% python3 -q
>>> import numpy as np
>>> np.set_printoptions(precision=2, suppress=True, linewidth=120, floatmode="fixed")
>>> J = np.load("block8.npy")
>>> J
array([[ 5,  1,  3, -5,  0, -1,  1,  2,  1, -2],
       [ 0,  5, -2,  4,  4,  4, -4,  2, -5, -1],
       [ 0,  0,  1, -5, -3,  3, -5,  1, -3,  3],
       [ 0,  0,  0,  0, -3,  5,  4, -5,  1, -1],
       [ 0,  0,  0,  0, -3,  3,  1,  3,  1, -4],
       [ 0,  0,  0,  0,  0, -2,  3,  5,  3,  1],
       [ 0,  0,  0,  0,  0,  0, -4, -1,  2,  1],
       [ 0,  0,  0,  0,  0,  0,  0, -4,  0,  1],
       [ 0,  0,  0,  0,  0,  0,  0,  0, -1, -1],
       [ 0,  0,  0,  0,  0,  0,  0,  0,  0, -3]])
>>> Uu, sigma, vt = np.linalg.svd(J)
>>> V = vt[:(sigma > 1e-8).sum()]
>>> rng = np.random.default_rng(123547)
>>> x0 = J[9] + 5 * J[3] + rng.integers(2) * np.eye(10)[2]
>>> x0
array([  0.00,   0.00,   1.00,   0.00, -15.00,  25.00,  20.00, -25.00,   5.00,  -8.00])
>>> np.round(V.T @ V, 2) + 0
array([[ 0.85,  0.08,  0.35,  0.07,  0.00,  0.00,  0.00,  0.00,  0.00,  0.00],
       [ 0.08,  0.96, -0.18, -0.04,  0.00,  0.00,  0.00,  0.00,  0.00,  0.00],
       [ 0.35, -0.18,  0.23, -0.15,  0.00,  0.00,  0.00,  0.00,  0.00,  0.00],
       [ 0.07, -0.04, -0.15,  0.97,  0.00,  0.00,  0.00,  0.00,  0.00,  0.00],
       [ 0.00,  0.00,  0.00,  0.00,  1.00,  0.00,  0.00,  0.00,  0.00,  0.00],
       [ 0.00,  0.00,  0.00,  0.00,  0.00,  1.00,  0.00,  0.00,  0.00,  0.00],
       [ 0.00,  0.00,  0.00,  0.00,  0.00,  0.00,  1.00,  0.00,  0.00,  0.00],
       [ 0.00,  0.00,  0.00,  0.00,  0.00,  0.00,  0.00,  1.00,  0.00,  0.00],
       [ 0.00,  0.00,  0.00,  0.00,  0.00,  0.00,  0.00,  0.00,  1.00,  0.00],
       [ 0.00,  0.00,  0.00,  0.00,  0.00,  0.00,  0.00,  0.00,  0.00,  1.00]])
>>> np.allclose(V.T @ V @ x0, x0)
False
>>> np.diag(V.T @ V)
array([0.85, 0.96, 0.23, 0.97, 1.00, 1.00, 1.00, 1.00, 1.00, 1.00])
>>> feats = np.load("x.npy")
>>> feats
array([[-0.79,  0.00, -0.87,  0.00],
       [ 0.89,  0.00,  0.95,  0.00],
       [ 0.45,  0.00,  0.54,  0.00],
       [ 0.45,  0.00,  0.54,  0.00],
       [-0.62,  0.00, -0.72,  0.00],
       [ 0.24,  0.00,  0.29,  0.00],
       [ 0.92,  0.00,  0.96,  0.00],
       [-0.54,  0.00, -0.64,  0.00],
       [-1.00,  0.00, -1.00,  0.00],
       [ 0.00,  0.00,  0.00,  0.00],
       [-0.12,  0.00, -0.15,  0.00],
       [-0.93,  0.00, -0.97,  0.00],
       [ 0.00,  0.00,  0.00,  0.00],
       [ 0.98,  0.00,  0.99,  0.00],
       [ 0.79,  0.00,  0.87,  0.00],
       [ 0.45,  0.00,  0.54,  0.00]])
>>> # rank 2
>>> round(np.linalg.norm(feats, 2) / np.linalg.norm(feats), 2)
np.float64(1.0)
>>> np.linalg.matrix_rank(feats, rtol=0.1)
np.int64(1)
>>> [round(float(x), 2) for x in np.linalg.svd(feats, compute_uv=False)[:3]]
[3.9, 0.12, 0.0]
>>> np.linalg.lstsq(feats[:-1].T, feats[-1])[2]
np.int32(2)
>>> np.allclose(feats[:-1].T @ np.linalg.lstsq(feats[:-1].T, feats[-1])[0], feats[-1])
True
>>> round(np.trace(np.linalg.pinv(feats) @ feats), 2)
np.float64(2.0)
>>> Uu, sigma, vt = np.linalg.svd(feats, full_matrices=False)
>>> np.round(vt @ vt.T, 2) + 0
array([[1.00, 0.00, 0.00, 0.00],
       [0.00, 1.00, 0.00, 0.00],
       [0.00, 0.00, 1.00, 0.00],
       [0.00, 0.00, 0.00, 1.00]])
>>> np.round(Uu.T @ Uu, 2) + 0
array([[1.00, 0.00, 0.00, 0.00],
       [0.00, 1.00, 0.00, 0.00],
       [0.00, 0.00, 1.00, 0.00],
       [0.00, 0.00, 0.00, 1.00]])
>>> np.abs(Uu[:, 0]).round(6).argmax()
np.int64(8)
>>> np.abs(vt[0])
array([0.68, 0.00, 0.73, 0.00])
>>> sigma
array([3.90, 0.12, 0.00, 0.00])
>>> (sigma > 1e-8).sum()
np.int64(2)
>>> np.round(np.sqrt((sigma ** 2).sum()), 2), round(np.linalg.norm(feats), 2)
(np.float64(3.9), np.float64(3.9))
>>> C = np.array([[-2, -2, -3, -3, 1], [3, 0, 2, -3, 3]])
>>> data = np.repeat(C, 13 // 2, axis=0)
>>> data = data + 0.1 * rng.normal(size=data.shape)
>>> data.round(2) + 0
array([[-1.91, -1.85, -2.92, -2.96,  1.03],
       [-1.99, -1.95, -3.03, -3.20,  0.91],
       [-1.99, -2.01, -3.13, -2.92,  0.89],
       [-2.23, -1.91, -2.86, -3.00,  1.07],
       [-2.04, -2.05, -3.03, -2.99,  1.17],
       [-1.99, -1.83, -2.93, -3.03,  0.86],
       [ 2.98,  0.07,  1.93, -3.19,  2.85],
       [ 3.02, -0.04,  2.14, -3.08,  2.98],
       [ 3.14, -0.10,  2.08, -3.00,  3.16],
       [ 3.05,  0.00,  2.00, -2.95,  2.91],
       [ 2.96, -0.11,  2.01, -3.11,  2.99],
       [ 2.91,  0.13,  2.12, -3.09,  2.99]])
>>> np.linalg.norm(data, axis=1).argmax()
np.int64(8)
>>> round(np.linalg.norm(data, "nuc"), 2)
np.float64(27.35)
>>> round(np.linalg.norm(data[8] - data[4]), 2)
np.float64(7.8)
>>> W0 = np.array([[0.5, 0.7, 1.8, 0.9],
...     [-0.5, -0.7, 0.3, 1.3],
...     [-0.4, -0.8, 1.0, -1.2],
...     [-0.1, 1.3, -1.1, -0.5],
...     [-0.8, -1.3, 0.1, -1.1],
...     [-0.2, 0.1, -1.4, 0.3],
...     [-0.9, 1.3, 1.1, -0.2],
...     [1.0, -0.1, 0.7, -0.3],
...     [-2.5, -1.9, 1.7, -1.6]])
>>> W0
array([[ 0.50,  0.70,  1.80,  0.90],
       [-0.50, -0.70,  0.30,  1.30],
       [-0.40, -0.80,  1.00, -1.20],
       [-0.10,  1.30, -1.10, -0.50],
       [-0.80, -1.30,  0.10, -1.10],
       [-0.20,  0.10, -1.40,  0.30],
       [-0.90,  1.30,  1.10, -0.20],
       [ 1.00, -0.10,  0.70, -0.30],
       [-2.50, -1.90,  1.70, -1.60]])
>>> x0 = np.array([1, 2, 0, -2])
>>> target = W0 @ x0
>>> c, lr = np.zeros(4), 1 / np.linalg.norm(W0, 2) ** 2
>>> for i in range(30):
...     c -= lr * W0.T @ (W0 @ c - target)
...     if i % 5 == 0: print(i, round(np.linalg.norm(W0 @ c - target), 2))
... 
0 4.9
5 1.6
10 0.57
15 0.22
20 0.09
25 0.04
>>> c.round(2) + 0
array([ 0.99,  2.00,  0.00, -1.99])
>>> m1 = np.load("layer13.npy")
>>> m1
array([[-41.00, -22.00,  -8.00, -11.00],
       [ 42.00,  24.00,   6.00,  12.00],
       [ 60.00,  30.00,  15.00,  15.00],
       [ 40.00,  20.00,  10.00,  10.00]])
>>> np.allclose(m1[:-1].T @ np.linalg.lstsq(m1[:-1].T, m1[-1])[0], m1[-1])
True
>>> w1 = np.array([[1, 1, 2, 1, 1], [1, 1, 1, 2, 0], [1, 0, 1, 1, 0], [2, 2, 0, 0, 0]])
>>> c = np.array([-1, 0, -2, -2, 2])
>>> H = np.maximum(m1 @ w1 + c, 0)
>>> H
array([[  0.00,   0.00,   0.00,   0.00,   0.00],
       [ 95.00,  90.00, 112.00,  94.00,  44.00],
       [134.00, 120.00, 163.00, 133.00,  62.00],
       [ 89.00,  80.00, 108.00,  88.00,  42.00]])
>>> (H > 0).mean(axis=0)
array([0.75, 0.75, 0.75, 0.75, 0.75])
>>> np.linalg.matrix_rank(H)
np.int64(3)
>>> C = np.array([[3, 0, 1], [1, 3, 3], [1, 1, 0], [2, 3, 3], [3, 1, 1]])
>>> H @ C
array([[   0.00,    0.00,    0.00],
       [ 807.00,  708.00,  691.00],
       [1137.00,  984.00,  955.00],
       [ 757.00,  654.00,  635.00]])
>>> (H @ C).round(6).argmax(axis=1)
array([0, 0, 0, 0])
>>> Xc = (data - data.mean(axis=0)) / data.std(axis=0)
>>> Xc.std(axis=0)
array([1.00, 1.00, 1.00, 1.00, 1.00])
>>> c = np.linalg.lstsq(np.delete(Xc, 0, axis=1), Xc[:, 0])[0]
>>> np.round(1 - np.var(Xc[:, 0] - np.delete(Xc, 0, axis=1) @ c), 2)
np.float64(1.0)
>>> Uu, sigma, vt = np.linalg.svd(m1)
>>> np.argmax(sigma[:-1] / (sigma[1:] + 1e-6)) + 1
np.int64(2)
>>> sigma.round(2) + 0
array([109.52,   4.96,   0.00,   0.00])
>>> other = Uu[:, :2] @ np.diag(sigma[:2]) @ vt[:2]
>>> np.linalg.matrix_rank(m1, rtol=0.05)
np.int64(1)
>>> other
array([[-41.00, -22.00,  -8.00, -11.00],
       [ 42.00,  24.00,   6.00,  12.00],
       [ 60.00,  30.00,  15.00,  15.00],
       [ 40.00,  20.00,  10.00,  10.00]])
>>> round(float(np.linalg.norm(m1 - other, 2)), 2), round(sigma[2], 2)
(0.0, np.float64(0.0))
